$ ipython --no-banner

In [1]: import numpy as np

In [2]: import numpy.linalg as la

In [3]: np.set_printoptions(suppress=True, linewidth=120)

In [4]: E = np.load("case19.npy")

In [5]: E
Out[5]: 
array([[  8.89,  -2.9 ,  -4.18,  15.98,  -6.47, -16.06,  11.49,  12.51, -14.52, -13.74,  12.49,   9.88],
       [  5.01,  -2.85,  -2.07,  14.28,  -5.68, -14.8 ,  12.38,  11.41, -16.28, -13.86,  14.57,   9.64],
       [ 27.97,  11.27,  13.26,  -8.74,  10.99,   0.26,   3.23, -17.3 ,  -9.43,   2.05, -15.74,  -0.29],
       [ 28.14,  11.5 ,  14.34,  -9.78,   9.77,   0.85,   5.04, -15.39,  -8.85,   3.2 , -16.27,   1.25],
       [  5.97,  -2.75,  -6.44,  13.79,  -5.87, -18.15,  11.59,  14.12, -15.35, -12.7 ,  13.72,   8.91],
       [  5.21,  -2.11,  -0.54,  12.63,  -5.51, -16.77,  13.13,  10.21, -14.17, -14.03,  13.37,   9.1 ],
       [ 26.91,  11.02,  12.81,  -6.83,   8.42,   1.47,   5.24, -16.31,  -9.97,   1.49, -15.95,  -1.52],
       [ 26.27,   9.11,  11.52,  -8.52,  10.21,   0.47,   7.67, -18.55, -10.21,   3.56, -16.28,  -1.24],
       [  6.38,  -3.52,  -5.01,  14.36,  -6.21, -17.42,  13.2 ,  15.19, -14.33, -13.93,  15.76,  10.87],
       [ 25.95,  10.11,  11.34,  -8.24,   8.87,   1.42,   4.61, -19.89, -10.91,   1.42, -15.95,  -1.63],
       [ 26.16,  11.67,  13.47,  -5.64,   8.36,   0.4 ,   5.91, -17.  , -10.72,   0.59, -14.06,  -0.39],
       [ 27.11,  10.35,  13.3 ,  -6.04,   7.6 ,   1.  ,   5.27, -15.89, -11.19,   1.39, -15.05,  -0.42],
       [ 25.5 ,  10.18,  16.26,  -9.48,   8.77,   1.2 ,   4.79, -17.56, -10.06,   2.49, -13.68,  -0.14],
       [  5.1 ,  -3.53,  -2.36,  14.3 ,  -6.27, -16.31,  12.67,  13.13, -16.28, -13.53,  11.54,   8.93],
       [ 25.97,   9.42,  12.46,  -6.48,   8.8 ,   0.87,   6.11, -18.88, -10.46,   3.01, -15.76,   0.84],
       [ 27.24,  11.84,  13.09,  -9.8 ,   9.45,   0.68,   5.19, -16.12,  -8.9 ,   1.17, -15.13,  -0.64],
       [  6.23,  -2.85,  -2.52,  12.41,  -6.46, -15.84,  12.04,  13.42, -15.86, -13.23,  14.87,   8.68],
       [  5.58,  -1.77,  -3.3 ,  14.26,  -7.61, -15.86,  14.2 ,  12.82, -15.79, -13.83,  12.09,  10.38],
       [ 25.63,  12.18,  13.41,  -8.2 ,   7.85,  -0.03,   4.52, -17.98, -10.66,   3.14, -15.61,  -0.18],
       [  5.85,  -3.4 ,  -2.85,  14.35,  -6.9 , -15.74,  11.68,  12.43, -16.5 , -14.8 ,  13.7 ,   9.71],
       [  6.7 ,  -3.24,  -3.81,  14.49,  -6.42, -16.13,  11.27,  12.96, -16.28, -14.46,  14.14,   9.61],
       [ 24.97,   9.23,  14.62,  -6.57,  10.24,   1.49,   3.87, -18.14,  -8.55,   2.66, -12.84,  -0.59],
       [ 27.95,  10.95,  14.46,  -9.99,   8.78,   1.73,   6.05, -18.4 ,  -9.09,   1.59, -14.38,  -2.33]])

In [6]: gram = E.T @ E

In [7]: np.round(np.diag(gram), 2)
Out[7]: array([9592.14, 1581.93, 2492.92, 2858.47, 1490.21, 2681.68, 1902.11, 5659.28, 3710.07, 1980.28, 4861.99,  935.79])

In [8]: np.allclose(gram, gram.T)
Out[8]: True

In [9]: np.round(la.svd(E, compute_uv=False) ** 2, 2)
Out[9]: 
array([25277.76, 14235.4 ,    57.62,    51.21,    30.47,    26.57,    21.3 ,    15.61,    12.23,     8.04,     6.23,
           4.44])

In [10]: round(float(np.trace(gram)), 2), np.round((E ** 2).sum(), 2)
Out[10]: (39746.88, np.float64(39746.88))
